In [1]: import numpy as np

In [2]: np.set_printoptions(precision=2, suppress=True, linewidth=200)

In [3]: mat = np.loadtxt("x.csv", delimiter=",")

In [4]: mat.round(2) + 0
Out[4]: 
array([[ -6.54, -10.69,   7.37],
       [ -6.36, -10.4 ,   7.22],
       [ -6.04,  -9.91,   6.96],
       [ -3.25,  -5.51,   4.4 ],
       [ -0.87,  -1.59,   1.59],
       [  0.03,   0.07,  -0.08],
       [  0.23,   0.59,  -1.07],
       [  0.22,   0.59,  -1.11],
       [  0.12,   0.49,  -1.25],
       [  0.11,   0.48,  -1.25],
       [  0.  ,   0.3 ,  -1.11],
       [ -0.05,   0.17,  -0.91],
       [ -0.07,   0.06,  -0.58],
       [ -0.03,   0.  ,  -0.14],
       [  0.52,   0.29,   1.5 ],
       [  6.89,   6.77,   9.05],
       [ 16.91,  18.16,  16.44],
       [ 22.77,  25.02,  20.02],
       [ 26.54,  29.48,  22.15],
       [ 27.  ,  30.03,  22.41],
       [ 30.64,  34.36,  24.36],
       [ 32.9 ,  37.05,  25.53]])

In [5]: # looks like rank 2

In [6]: dist = np.linalg.norm(mat[:, None] - mat[None], axis=-1)

In [7]: dist.shape
Out[7]: (22, 22)

In [8]: dist[17].round(6).argsort(kind="stable")[:4]
Out[8]: array([17, 18, 19, 16])

In [9]: (dist + 1e9 * np.eye(22)).round(6).argmin(axis=1)
Out[9]: array([ 1,  0,  1,  4, 14, 13,  7,  6,  9,  8, 11, 10, 11,  5,  5, 14, 17, 18, 19, 18, 21, 20])

In [10]: np.linalg.matrix_rank(dist ** 2)
Out[10]: np.int64(4)

In [11]: np.unravel_index(dist.round(6).argmax(), dist.shape)
Out[11]: (np.int64(0), np.int64(21))
